% python3 -q
>>> import numpy as np
>>> import numpy.linalg as la
>>> np.set_printoptions(suppress=True, linewidth=140)
>>> rnd = lambda a: np.round(a, 3) + 0
>>> u = np.array([8, 0, 9, 6, -4, -1, 6])
>>> m1 = u[np.abs(np.subtract.outer(np.arange(7), np.arange(7)))]
>>> m1
array([[ 8,  0,  9,  6, -4, -1,  6],
       [ 0,  8,  0,  9,  6, -4, -1],
       [ 9,  0,  8,  0,  9,  6, -4],
       [ 6,  9,  0,  8,  0,  9,  6],
       [-4,  6,  9,  0,  8,  0,  9],
       [-1, -4,  6,  9,  0,  8,  0],
       [ 6, -1, -4,  6,  9,  0,  8]])
>>> gram = m1.T @ m1
>>> print(rnd(la.eigvalsh(gram)[::-1]))
[708.726 272.615 217.321 185.9   133.009 102.485  97.944]
>>> la.matrix_rank(gram)
np.int64(7)
>>> rnd(la.svd(m1, compute_uv=False) ** 2)
array([708.726, 272.615, 217.321, 185.9  , 133.009, 102.485,  97.944])
>>> np.diag(gram)
array([234, 198, 278, 298, 278, 198, 234])
>>> (m1 @ m1.T).shape
(7, 7)
>>> O, vecs = la.qr(m1[:, :2])[0], la.qr(m1[:, 2:])[0]
>>> sigma = la.svd(O.T @ vecs, compute_uv=False)
>>> print(rnd(sigma))
[0.676 0.324]
>>> M2 = m1[0, 0] * m1[1:] - np.outer(m1[1:, 0], m1[0])
>>> M2
array([[  0,  64,   0,  72,  48, -32,  -8],
       [  0,   0, -17, -54, 108,  57, -86],
       [  0,  72, -54,  28,  24,  78,  12],
       [  0,  48, 108,  24,  48,  -4,  96],
       [  0, -32,  57,  78,  -4,  63,   6],
       [  0,  -8, -86,  12,  96,   6,  28]])
>>> print(la.matrix_rank(M2), la.matrix_rank(m1))
6 7
>>> np.flatnonzero(~M2.round(6).any(axis=1))
array([], dtype=int64)
>>> K = np.array([[0, 1, 0], [1, 0, 0], [0, 0, 1]])
>>> vals, vecs = la.eigh(K)
>>> vals.sum(), np.trace(K)
(np.float64(1.0), np.int64(1))
>>> vals
array([-1.,  1.,  1.])
>>> rnd(la.svd(K, compute_uv=False))
array([1., 1., 1.])
>>> rnd(vecs.T @ vecs)
array([[1., 0., 0.],
       [0., 1., 0.],
       [0., 0., 1.]])
>>> np.flatnonzero(la.matrix_power((K != 0) + (K.T != 0) + np.eye(3), 3)[2])
array([2])
>>> rnd(np.sort(la.eigvals(K).real))
array([-1.,  1.,  1.])
>>> print(la.matrix_power(K, 2))
[[1 0 0]
 [0 1 0]
 [0 0 1]]
>>> p = np.eye(3)[2]
>>> for _ in range(5):
...     p = p @ K
...     print(p.round(3))
... 
[0. 0. 1.]
[0. 0. 1.]
[0. 0. 1.]
[0. 0. 1.]
[0. 0. 1.]
>>> [round(float(la.det(K[:i, :i])), 2) + 0 for i in range(1, 4)]
[0.0, -1.0, -1.0]
>>> rnd(la.eigvalsh(K).min())
np.float64(-1.0)
>>> X = np.load("layer9.npy")
>>> print(X)
[[  3.012   5.538   0.285   0.499   2.574]
 [  6.944  10.255   2.221  -1.243  -1.559]
 [ -2.471  15.242  -2.062 -16.409  -0.583]
 [-10.546  -6.132  -3.082  -0.567  -3.176]
 [-15.243  -7.453  -6.178   1.427  -4.463]
 [ -2.164   9.274  -0.867   2.291  -0.512]
 [  2.373  18.774   0.429  -9.424   1.344]
 [  8.508  -9.562   3.084  13.628   2.625]
 [ 13.035 -26.59    6.272  20.202   0.21 ]
 [  8.83  -23.395   4.886   6.773  -2.112]
 [  2.476  -1.759  -1.769  -1.967   0.149]
 [ -8.115  -2.813  -3.67   -1.315  -0.566]
 [  3.897   3.373   2.265   3.97   -3.075]
 [ 12.977 -14.417   4.427   7.549  -0.131]
 [ -2.679   4.526  -0.672  -4.217  -2.678]
 [ -9.044  34.744  -6.574 -20.877  -0.221]
 [ 16.72  -25.579   2.022  12.127   5.165]
 [ -6.319 -29.203   1.574   6.078  -0.23 ]
 [  1.382  -8.957   1.44   10.252  -4.045]
 [ 13.686  35.813   3.561 -18.048   1.694]
 [-10.236 -15.66   -4.997  -2.201  -0.412]
 [ -5.075 -12.566  -1.844   0.812  -3.486]
 [  4.774 -25.183   7.842  20.187  -2.409]
 [ 11.207   9.681   4.817   3.586   4.81 ]
 [-13.848  39.182  -8.348 -25.156  -0.649]
 [ -2.162  30.811   0.152 -12.648  -3.009]]
>>> rng = np.random.default_rng(371)
>>> idx = rng.permutation(5)
>>> M2 = X[:, idx] * rng.choice([-1, 1], 5)
>>> M2
array([[ -0.499,  -2.574,   3.012,  -5.538,  -0.285],
       [  1.243,   1.559,   6.944, -10.255,  -2.221],
       [ 16.409,   0.583,  -2.471, -15.242,   2.062],
       [  0.567,   3.176, -10.546,   6.132,   3.082],
       [ -1.427,   4.463, -15.243,   7.453,   6.178],
       [ -2.291,   0.512,  -2.164,  -9.274,   0.867],
       [  9.424,  -1.344,   2.373, -18.774,  -0.429],
       [-13.628,  -2.625,   8.508,   9.562,  -3.084],
       [-20.202,  -0.21 ,  13.035,  26.59 ,  -6.272],
       [ -6.773,   2.112,   8.83 ,  23.395,  -4.886],
       [  1.967,  -0.149,   2.476,   1.759,   1.769],
       [  1.315,   0.566,  -8.115,   2.813,   3.67 ],
       [ -3.97 ,   3.075,   3.897,  -3.373,  -2.265],
       [ -7.549,   0.131,  12.977,  14.417,  -4.427],
       [  4.217,   2.678,  -2.679,  -4.526,   0.672],
       [ 20.877,   0.221,  -9.044, -34.744,   6.574],
       [-12.127,  -5.165,  16.72 ,  25.579,  -2.022],
       [ -6.078,   0.23 ,  -6.319,  29.203,  -1.574],
       [-10.252,   4.045,   1.382,   8.957,  -1.44 ],
       [ 18.048,  -1.694,  13.686, -35.813,  -3.561],
       [  2.201,   0.412, -10.236,  15.66 ,   4.997],
       [ -0.812,   3.486,  -5.075,  12.566,   1.844],
       [-20.187,   2.409,   4.774,  25.183,  -7.842],
       [ -3.586,  -4.81 ,  11.207,  -9.681,  -4.817],
       [ 25.156,   0.649, -13.848, -39.182,   8.348],
       [ 12.648,   3.009,  -2.162, -30.811,  -0.152]])
>>> left, _, VT = la.svd(X.T @ M2)
>>> print(rnd(la.lstsq(X, M2)[0]))
[[ 0.  0.  1.  0.  0.]
 [ 0.  0.  0. -1.  0.]
 [ 0.  0.  0.  0. -1.]
 [-1.  0.  0.  0.  0.]
 [ 0. -1.  0.  0.  0.]]
>>> rnd(left @ VT)
array([[ 0.,  0.,  1.,  0.,  0.],
       [ 0.,  0.,  0., -1.,  0.],
       [ 0.,  0.,  0.,  0., -1.],
       [-1.,  0.,  0.,  0.,  0.],
       [ 0., -1.,  0.,  0.,  0.]])
>>> idx
array([3, 4, 0, 1, 2])
